$ ipython --no-banner

In [1]: import numpy as np

In [2]: np.set_printoptions(precision=2, suppress=True, linewidth=140, sign=" ")

In [3]: F = np.loadtxt("dump.csv", delimiter=",")

In [4]: F
Out[4]: 
array([[-25.,   2.,   0.,  -2.,  -2.,  -1.,   1.,   0.,   1.],
       [  0.,   3.,  -1.,  -2.,  -2.,   1.,   2.,  -1.,   0.],
       [  1.,   0.,  20.,  -2.,   0.,  -1.,  -1.,  -2.,  -1.],
       [  0.,   2.,  -1.,  26.,   0.,  -1.,  -2.,   1.,   2.],
       [  0.,  -1.,   2.,   2., -19.,   2.,   0.,   1.,   1.],
       [  2.,   2.,   1.,  -2.,   1., -20.,  -2.,  -2.,  -2.],
       [  2.,   0.,   1.,  -1.,   2.,  -2.,  17.,   0.,   1.],
       [ -2.,  -1.,  -2.,   1.,   2.,   1.,  -1.,  11.,   0.],
       [  1.,   0.,   2.,   0.,   0.,  -1.,  -1.,   2., -27.]])

In [5]: vec = np.array([2, 0, 0, -1, 1, -1, 2, -1, -2])

In [6]: target = F @ vec

In [7]: b, lr = np.zeros(9), 1 / np.linalg.norm(F, 2) ** 2

In [8]: for i in range(15):
   ...:     b -= lr * F.T @ (F @ b - target)
   ...:     if i % 5 == 0: print(i, round(np.linalg.norm(F @ b - target), 2))
   ...: 
0 26.21
5 4.61
10 1.92

In [9]: np.round(np.linalg.cond(F), 2)
Out[9]: np.float64(9.34)

In [10]: f, r1 = F[8], F[7]

In [11]: f @ f
Out[11]: np.float64(740.0)

In [12]: pr = (f @ r1) / (f @ f) * f

In [13]: (r1 - pr) @ f
Out[13]: np.float64(0.0)

In [14]: round(np.linalg.norm(F, 1), 2), round(np.linalg.norm(F, np.inf), 2)
Out[14]: (np.float64(38.0), np.float64(35.0))

In [15]: F[4] @ F[5]
Out[15]: np.float64(-67.0)

In [16]: np.round(np.linalg.norm(F, 2), 2)
Out[16]: np.float64(28.84)

In [17]: np.linalg.norm(F, axis=1)
Out[17]: array([ 25.3 ,   4.9 ,  20.3 ,  26.29,  19.39,  20.64,  17.44,  11.7 ,  27.2 ])

In [18]: np.round(np.linalg.norm(F) ** 2 / np.linalg.norm(F, 2) ** 2, 2)
Out[18]: np.float64(4.51)

In [19]: np.round(np.linalg.norm(F, "nuc"), 2)
Out[19]: np.float64(170.1)

In [20]: Y = F / np.linalg.norm(F, axis=1, keepdims=True)

In [21]: C2 = Y @ Y.T

In [22]: round(float(np.degrees(np.arccos(np.clip(C2[7, 8], -1, 1)))), 2)
Out[22]: 87.12

In [23]: np.argwhere(np.triu(np.abs(C2) > 0.95, 1))
Out[23]: array([], shape=(0, 2), dtype=int64)

In [24]: C2[7]
Out[24]: array([ 0.14, -0.33, -0.28,  0.12, -0.11, -0.2 , -0.11,  1.  ,  0.05])

In [25]: (C2 - 2 * np.eye(9)).round(6).argmax(axis=1)
Out[25]: array([ 7,  6,  5,  7,  1,  8,  1,  0,  5])

In [26]: np.linalg.norm(Y, axis=1)
Out[26]: array([ 1.,  1.,  1.,  1.,  1.,  1.,  1.,  1.,  1.])

In [27]: C2
Out[27]: 
array([[ 1.  ,  0.12, -0.04, -0.07,  0.06, -0.05, -0.07,  0.14, -0.08],
       [ 0.12,  1.  , -0.17, -0.4 ,  0.32, -0.15,  0.34, -0.33, -0.05],
       [-0.04, -0.17,  1.  , -0.14,  0.08,  0.13,  0.02, -0.28,  0.12],
       [-0.07, -0.4 , -0.14,  1.  ,  0.1 , -0.06, -0.12,  0.12, -0.07],
       [ 0.06,  0.32,  0.08,  0.1 ,  1.  , -0.17, -0.12, -0.11, -0.04],
       [-0.05, -0.15,  0.13, -0.06, -0.17,  1.  ,  0.04, -0.2 ,  0.14],
       [-0.07,  0.34,  0.02, -0.12, -0.12,  0.04,  1.  , -0.11, -0.08],
       [ 0.14, -0.33, -0.28,  0.12, -0.11, -0.2 , -0.11,  1.  ,  0.05],
       [-0.08, -0.05,  0.12, -0.07, -0.04,  0.14, -0.08,  0.05,  1.  ]])

In [28]: W0 = np.loadtxt("case13.csv", delimiter=",")

In [29]: W0
Out[29]: 
array([[ 1.,  0.,  0.,  0.,  0.,  0.,  0.],
       [ 1.,  1.,  0.,  0.,  0.,  0.,  0.],
       [-3.,  0.,  1.,  0.,  0.,  0.,  0.],
       [ 3.,  2.,  1.,  1.,  0.,  0.,  0.],
       [ 1.,  3.,  1.,  0.,  1.,  0.,  0.],
       [ 2.,  2.,  2., -1.,  1.,  1.,  0.],
       [ 0.,  3.,  0., -3., -2., -3.,  1.]])

In [30]: Y = np.linalg.inv(W0)

In [31]: np.round(np.linalg.det(W0) * Y, 2) + 0
Out[31]: 
array([[  1.,   0.,   0.,   0.,   0.,   0.,   0.],
       [ -1.,   1.,   0.,   0.,   0.,   0.,   0.],
       [  3.,   0.,   1.,   0.,   0.,   0.,   0.],
       [ -4.,  -2.,  -1.,   1.,   0.,   0.,   0.],
       [ -1.,  -3.,  -1.,   0.,   1.,   0.,   0.],
       [ -9.,  -1.,  -2.,   1.,  -1.,   1.,   0.],
       [-38., -18., -11.,   6.,  -1.,   3.,   1.]])

In [32]: round(np.linalg.cond(W0), 2)
Out[32]: np.float64(304.08)

In [33]: np.round(W0 @ Y, 2) + 0
Out[33]: 
array([[ 1.,  0.,  0.,  0.,  0.,  0.,  0.],
       [ 0.,  1.,  0.,  0.,  0.,  0.,  0.],
       [ 0.,  0.,  1.,  0.,  0.,  0.,  0.],
       [ 0.,  0.,  0.,  1.,  0.,  0.,  0.],
       [ 0.,  0.,  0.,  0.,  1.,  0.,  0.],
       [ 0.,  0.,  0.,  0.,  0.,  1.,  0.],
       [ 0.,  0.,  0.,  0.,  0.,  0.,  1.]])

In [34]: Y.round(2) + 0
Out[34]: 
array([[  1.,   0.,   0.,   0.,   0.,   0.,   0.],
       [ -1.,   1.,   0.,   0.,   0.,   0.,   0.],
       [  3.,   0.,   1.,   0.,   0.,   0.,   0.],
       [ -4.,  -2.,  -1.,   1.,   0.,   0.,   0.],
       [ -1.,  -3.,  -1.,   0.,   1.,   0.,   0.],
       [ -9.,  -1.,  -2.,   1.,  -1.,   1.,   0.],
       [-38., -18., -11.,   6.,  -1.,   3.,   1.]])

In [35]: np.allclose(Y, W0.T)
Out[35]: False
